% ipython --no-banner

In [1]: import numpy as np

In [2]: import numpy.linalg as la

In [3]: np.set_printoptions(precision=3, suppress=True, linewidth=140, floatmode="fixed")

In [4]: def rnd(a):
   ...:     return np.round(a, 3) + 0
   ...: 

In [5]: X = np.loadtxt("test7.csv", delimiter=",")

In [6]: print(X)
[[ 3.052 -0.038  1.282 -0.938  1.414 -2.490  1.975 -1.061 -2.155  2.741]
 [-0.038  2.798 -5.011  1.673  1.872 -2.161 -1.242  0.321  1.074  1.672]
 [ 1.282 -5.011  2.797 -0.693 -0.314 -2.517 -2.625  0.332  2.143  2.029]
 [-0.938  1.673 -0.693  1.281 -4.085 -1.681 -0.127  1.939  0.177  0.056]
 [ 1.414  1.872 -0.314 -4.085 -2.953 -0.583 -1.728  0.003  1.515  0.577]
 [-2.490 -2.161 -2.517 -1.681 -0.583  6.014  0.367 -0.349 -0.661  2.001]
 [ 1.975 -1.242 -2.625 -0.127 -1.728  0.367 -0.868 -5.024 -0.329  2.173]
 [-1.061  0.321  0.332  1.939  0.003 -0.349 -5.024 -0.842 -1.905 -2.512]
 [-2.155  1.074  2.143  0.177  1.515 -0.661 -0.329 -1.905 -3.012 -0.155]
 [ 2.741  1.672  2.029  0.056  0.577  2.001  2.173 -2.512 -0.155  0.733]]

In [7]: print(rnd(la.eigvalsh(X).min()))
-8.001

In [8]: w1 = np.array([[1, 1, 0, 1],
   ...:     [0, 2, 1, 3],
   ...:     [1, 1, 3, 2],
   ...:     [2, 1, 0, 0],
   ...:     [0, 0, 3, 1],
   ...:     [1, 3, 1, 2],
   ...:     [1, 2, 1, 1],
   ...:     [3, 3, 3, 1],
   ...:     [1, 2, 0, 2],
   ...:     [3, 0, 0, 2]])

In [9]: coef = np.array([-2, 2, 0, 1])

In [10]: hid = np.maximum(X @ w1 + coef, 0)

In [11]: print((hid > 0).astype(int))
[[1 0 1 1]
 [0 0 0 1]
 [1 0 0 0]
 [1 1 0 0]
 [0 1 0 1]
 [1 1 0 1]
 [0 0 0 0]
 [0 0 0 0]
 [0 0 1 0]
 [1 1 1 1]]

In [12]: print((hid > 0).mean(axis=0))
[0.500 0.400 0.300 0.500]

In [13]: cent = np.array([[-2, 3], [2, 0], [1, 1], [-3, 1]])

In [14]: print(w1 @ cent)
[[ -3   4]
 [ -4   4]
 [ -3   8]
 [ -2   6]
 [  0   4]
 [ -1   6]
 [  0   5]
 [  0  13]
 [ -4   5]
 [-12  11]]

In [15]: print((hid @ cent).round(6).argmax(axis=1))
[1 1 1 1 1 0 0 0 0 1]

In [16]: T = np.stack([X, 5 * X, X[::-1]])

In [17]: print((T @ X.T).shape)
(3, 10, 10)

In [18]: print(rnd(la.norm(T, axis=(1, 2))))
[ 20.372 101.858  20.372]

In [19]: print(la.matrix_rank(T))
[10 10 10]

In [20]: data = np.load("case7.npy")

In [21]: print(data)
[[ 0.944  0.890 -0.203 -0.609  0.452  0.961  0.233 -0.145 -0.653  0.374]
 [ 0.233  0.587  0.447  0.417 -1.009  0.147  0.505  1.073 -0.471 -0.292]
 [ 0.015  0.101  0.721 -0.217 -0.135  0.297 -0.161  0.200  0.492  0.170]
 [-0.041  0.396  0.180 -0.503  0.677  0.031  0.106 -0.274  0.367  0.597]
 [-0.174 -0.176 -0.327  0.796  0.049  0.185  0.076  0.374 -0.372 -0.666]
 [ 0.026 -0.716 -0.006  0.265 -0.435  0.427 -0.116  0.395  0.074 -0.436]
 [-0.056  0.633  0.182 -1.082  0.433  0.176 -0.249 -0.274  0.024  0.580]
 [ 0.029 -0.356  0.233  0.456 -1.231  0.419  0.190  0.527 -0.321 -0.107]]

In [22]: rng = np.random.default_rng(448)

In [23]: A2 = data + rng.integers(-2, 3, (8, 3)) @ rng.integers(-2, 3, (3, 10))

In [24]: print(rnd(A2))
[[-4.056 -3.110 -2.203 -3.609 -2.548  2.961 -5.767 -0.145  7.347  2.374]
 [ 0.233 -2.413  5.447  0.417 -3.009 -0.853 -1.495 -1.927 -6.471  1.708]
 [ 2.015  4.101 -1.279 -0.217  3.865  0.297  3.839  0.200 -1.508  0.170]
 [ 0.959 -0.604  4.180 -0.503  0.677 -0.969  0.106 -3.274 -6.633  2.597]
 [-5.174 -4.176  0.673 -5.204  0.049  2.185 -5.924 -5.626 -1.372  7.334]
 [ 5.026  3.284 -0.006  5.265  0.565 -1.573  5.884  4.395 -1.926 -6.436]
 [ 2.944  6.633 -4.818  0.918  4.433  0.176  5.751  3.726  3.024 -3.420]
 [ 0.029 -0.356  1.233 -0.544 -0.231  0.419  0.190 -1.473 -3.321  1.893]]

In [25]: print(rnd(A2 - data))
[[-5.000 -4.000 -2.000 -3.000 -3.000  2.000 -6.000  0.000  8.000  2.000]
 [ 0.000 -3.000  5.000  0.000 -2.000 -1.000 -2.000 -3.000 -6.000  2.000]
 [ 2.000  4.000 -2.000  0.000  4.000  0.000  4.000  0.000 -2.000  0.000]
 [ 1.000 -1.000  4.000  0.000  0.000 -1.000  0.000 -3.000 -7.000  2.000]
 [-5.000 -4.000  1.000 -6.000  0.000  2.000 -6.000 -6.000 -1.000  8.000]
 [ 5.000  4.000  0.000  5.000  1.000 -2.000  6.000  4.000 -2.000 -6.000]
 [ 3.000  6.000 -5.000  2.000  4.000  0.000  6.000  4.000  3.000 -4.000]
 [ 0.000  0.000  1.000 -1.000  1.000  0.000  0.000 -2.000 -3.000  2.000]]

In [26]: print(la.matrix_rank(A2 - data, tol=1e-8))
3

In [27]: C2 = data.T @ data

In [28]: print(rnd(la.eigvalsh(C2)[::-1]))
[9.000 4.409 2.162 1.058 0.519 0.254 0.125 0.061 0.000 0.000]

In [29]: print(rnd(np.trace(C2)), rnd((data ** 2).sum()))
17.587 17.587

In [30]: print(np.allclose(C2, C2.T))
True

In [31]: print((data @ data.T).shape)
(8, 8)

In [32]: F = np.loadtxt("a.csv", delimiter=",")

In [33]: print(F)
[[  3.000   0.000  -1.000  -1.000   1.000   4.000  -2.000   1.000   2.000   1.000]
 [  1.000  -3.000   1.000   2.000   3.000 -12.000  -3.000   3.000  -1.000  -3.000]
 [ -1.000  -3.000  -1.000   0.000   3.000   4.000   3.000   3.000  -2.000   1.000]
 [  3.000   2.000   3.000   3.000  -3.000  -4.000  -1.000   1.000   1.000  -1.000]]

In [34]: T = np.stack([F, 4 * F, F[::-1]])

In [35]: print(rnd(la.norm(T, axis=(1, 2))))
[18.788 75.153 18.788]

In [36]: print(la.matrix_rank(T))
[4 4 4]

In [37]: print(la.matrix_rank(T.reshape(3, -1)))
2

In [38]: print(T.sum(axis=0))
[[ 18.000   2.000  -2.000  -2.000   2.000  16.000 -11.000   6.000  11.000   4.000]
 [  4.000 -18.000   4.000  10.000  18.000 -56.000 -12.000  18.000  -7.000 -14.000]
 [ -4.000 -18.000  -4.000   2.000  18.000   8.000  12.000  18.000 -11.000   2.000]
 [ 18.000  10.000  14.000  14.000 -14.000 -16.000  -7.000   6.000   7.000  -4.000]]

In [39]: r0 = np.array([3, 2, 2])

In [40]: print(np.cross(F[1, :3], F[3, :3]))
[-11.000   0.000  11.000]

In [41]: A2 = np.array([[-2, 3],
    ...:     [0, 4],
    ...:     [-3, 3],
    ...:     [5, -3],
    ...:     [-5, -4],
    ...:     [-4, 1],
    ...:     [2, -4],
    ...:     [0, 0],
    ...:     [-2, -2],
    ...:     [4, -4]])

In [42]: print(la.matrix_rank(F @ A2))
2

In [43]: print(la.matrix_rank(np.vstack([F, A2.T])))
6

In [44]: print(np.vstack([F, A2.T]).shape)
(6, 10)

In [45]: A2 = F[0, 0] * F[1:] - np.outer(F[1:, 0], F[0])

In [46]: print(A2)
[[  0.000  -9.000   4.000   7.000   8.000 -40.000  -7.000   8.000  -5.000 -10.000]
 [  0.000  -9.000  -4.000  -1.000  10.000  16.000   7.000  10.000  -4.000   4.000]
 [  0.000   6.000  12.000  12.000 -12.000 -24.000   3.000   0.000  -3.000  -6.000]]

In [47]: print(np.flatnonzero(~A2.round(6).any(axis=1)))
[]

In [48]: print(la.matrix_rank(A2), la.matrix_rank(F))
3 4

In [49]: print(F.ravel(order="F"))
[  3.000   1.000  -1.000   3.000   0.000  -3.000  -3.000   2.000  -1.000   1.000  -1.000   3.000  -1.000   2.000   0.000   3.000   1.000
   3.000   3.000  -3.000   4.000 -12.000   4.000  -4.000  -2.000  -3.000   3.000  -1.000   1.000   3.000   3.000   1.000   2.000  -1.000
  -2.000   1.000   1.000  -3.000   1.000  -1.000]

In [50]: print(F.reshape(2, -1))
[[  3.000   0.000  -1.000  -1.000   1.000   4.000  -2.000   1.000   2.000   1.000   1.000  -3.000   1.000   2.000   3.000 -12.000  -3.000
    3.000  -1.000  -3.000]
 [ -1.000  -3.000  -1.000   0.000   3.000   4.000   3.000   3.000  -2.000   1.000   3.000   2.000   3.000   3.000  -3.000  -4.000  -1.000
    1.000   1.000  -1.000]]

In [51]: T = F.reshape(4, 2, -1)

In [52]: print(T.transpose(1, 0, 2))
[[[  3.000   0.000  -1.000  -1.000   1.000]
  [  1.000  -3.000   1.000   2.000   3.000]
  [ -1.000  -3.000  -1.000   0.000   3.000]
  [  3.000   2.000   3.000   3.000  -3.000]]

 [[  4.000  -2.000   1.000   2.000   1.000]
  [-12.000  -3.000   3.000  -1.000  -3.000]
  [  4.000   3.000   3.000  -2.000   1.000]
  [ -4.000  -1.000   1.000   1.000  -1.000]]]

In [53]: print(T.sum(axis=1))
[[  7.000  -2.000   0.000   1.000   2.000]
 [-11.000  -6.000   4.000   1.000   0.000]
 [  3.000   0.000   2.000  -2.000   4.000]
 [ -1.000   1.000   4.000   4.000  -4.000]]

In [54]: print(np.einsum("ihd,ihd->ih", T, T))
[[ 12.000  26.000]
 [ 24.000 172.000]
 [ 20.000  39.000]
 [ 40.000  20.000]]

In [55]: W0 = np.loadtxt("arr.csv", delimiter=",")

In [56]: print(W0)
[[ 7.000  0.000  0.000  0.000  0.000]
 [ 0.000 -9.000  0.000  0.000  0.000]
 [ 0.000  0.000 -1.000  0.000  0.000]
 [ 0.000  0.000  0.000  7.000  0.000]
 [ 0.000  0.000  0.000  0.000 -6.000]]

In [57]: vals, V = la.eigh(W0)

In [58]: x = np.array([0, 0, 2, 0, 3])

In [59]: print(np.abs(W0).sum(axis=1).max(), np.abs(vals).max())
9.0 9.0

In [60]: print(rnd(la.eigvalsh(W0[1:, 1:])))
[-9.000 -6.000 -1.000  7.000]

In [61]: print(rnd(x @ W0 @ x / (x @ x)), vals[0], vals[-1])
-4.462 -9.0 7.0

In [62]: E = np.load("w.npy")

In [63]: print(rnd(E))
[[  2.500  -3.749 -17.516  18.513]
 [ -7.968   0.444  -3.786  -4.448]
 [ -7.153  -0.189  -0.189  -6.344]
 [  7.655  -7.374  -0.560  11.096]
 [  3.931  -5.911   4.755   2.587]
 [ 10.936  -9.552   8.270   7.923]
 [ -3.166  -1.929  -3.255   0.693]
 [ -2.178  -2.883   3.943  -3.845]
 [ 10.298  -9.682  14.969   1.896]
 [  8.324  -7.912   2.662   9.326]
 [-12.325   1.266  15.953 -25.076]
 [  6.030  -7.878  19.121  -6.323]
 [ -1.880  -2.185  -8.879   6.622]
 [ -8.873  -0.165  12.164 -18.087]
 [ 12.559  -9.172  -9.524  23.850]
 [-10.899   2.170  -8.328  -4.255]
 [  2.771  -5.867  12.678  -5.012]
 [  8.545  -8.292   6.809   6.308]
 [ -5.533  -0.746  -3.720  -1.680]
 [  9.463  -9.604  19.960  -3.012]
 [ -4.507  -1.895   6.161  -8.294]
 [ -1.761  -2.821  -0.091  -0.178]
 [  8.595  -8.046   2.697   9.612]
 [ -8.201   1.248 -14.280   3.567]
 [ -2.831  -1.458 -12.885   8.683]
 [ -6.997   1.637 -29.098  16.660]
 [ -6.768   1.096 -22.568  11.769]
 [  4.195  -6.121   6.001   1.909]
 [ -2.258  -1.847 -11.218   8.031]
 [ 19.782 -14.853  23.386   6.232]
 [  0.707  -5.296  19.262 -12.598]
 [ -3.625   0.886 -42.636  31.252]
 [  0.951  -4.821  10.239  -5.192]
 [ -6.776   0.822 -18.359   8.438]]

In [64]: C2 = np.cov(E, rowvar=False)

In [65]: print(np.argsort(-E.std(axis=0).round(6), kind="stable"))
[2 3 0 1]

In [66]: print(rnd(np.corrcoef(E[:, 0], E[:, 2])[0, 1]))
0.443

In [67]: print(C2.shape)
(4, 4)

In [68]: Xc = E - E.mean(axis=0)

In [69]: left, sig, VT = la.svd(Xc, full_matrices=False)

In [70]: print(np.searchsorted(np.cumsum(sig ** 2) / (sig ** 2).sum(), 0.9) + 1)
2

In [71]: print(rnd(VT[0] * np.sign(VT[0, np.abs(VT[0]).argmax()])))
[ 0.129 -0.118  0.840 -0.514]

In [72]: print(np.abs(left[:, 0]).argmax())
31

In [73]: Xc = E - E.mean(axis=0)

In [74]: V = la.svd(Xc)[2][:3]

In [75]: A2 = Xc - Xc @ V.T @ V

In [76]: print(rnd(la.norm(A2) / la.norm(Xc)))
0.0

In [77]: print(rnd((Xc @ V.T).std(axis=0)))
[17.330 10.788  0.000]

In [78]: print(rnd(A2.std(axis=0)))
[0.000 0.000 0.000 0.000]

In [79]: cent = E[[24, 1]].astype(float)

In [80]: for _ in range(3):
    ...:     z = la.norm(E[:, None] - cent, axis=-1).argmin(axis=1)
    ...:     cent = np.array([E[z == j].mean(axis=0) for j in range(2)])
    ...: 

In [81]: print(z)
[0 1 1 0 1 1 1 1 1 1 1 1 0 1 0 1 1 1 1 1 1 1 1 0 0 0 0 1 0 1 1 0 1 0]

In [82]: print(np.abs(cent[1] - cent[0]).argmax())
2

In [83]: print(np.bincount(z))
[11 23]

In [84]: print([round(float(x), 3) for x in la.svd(E, compute_uv=False)[:3]])
[101.362, 65.668, 18.435]

In [85]: print(np.argsort(-la.norm(E, axis=0).round(6), kind="stable")[:3])
[2 3 0]

In [86]: print(rnd(la.norm(E, 2) / la.norm(E)))
0.83

In [87]: cent = np.sign(np.array([[-5, -2, 5, 0], [0, -2, 9, -9], [-2, -5, 8, 7], [4, -5, 4, -7]]))

In [88]: A2 = (np.tril(cent, -1) + np.eye(4)) @ (np.triu(cent, 1) + np.eye(4))

In [89]: vals = np.array([2, 0, -1, 2])

In [90]: feats = np.rint(A2 * vals @ la.inv(A2)) + 0

In [91]: print(feats)
[[-17.000  -3.000 -12.000   7.000]
 [  1.000  -1.000   0.000  -1.000]
 [  9.000   3.000   8.000  -3.000]
 [-29.000  -3.000 -18.000  13.000]]

In [92]: print(np.unique(feats.round(6), axis=0).shape)
(4, 4)

In [93]: print(np.abs(np.diag(la.qr(feats)[1])) > 1e-9)
[ True  True  True False]
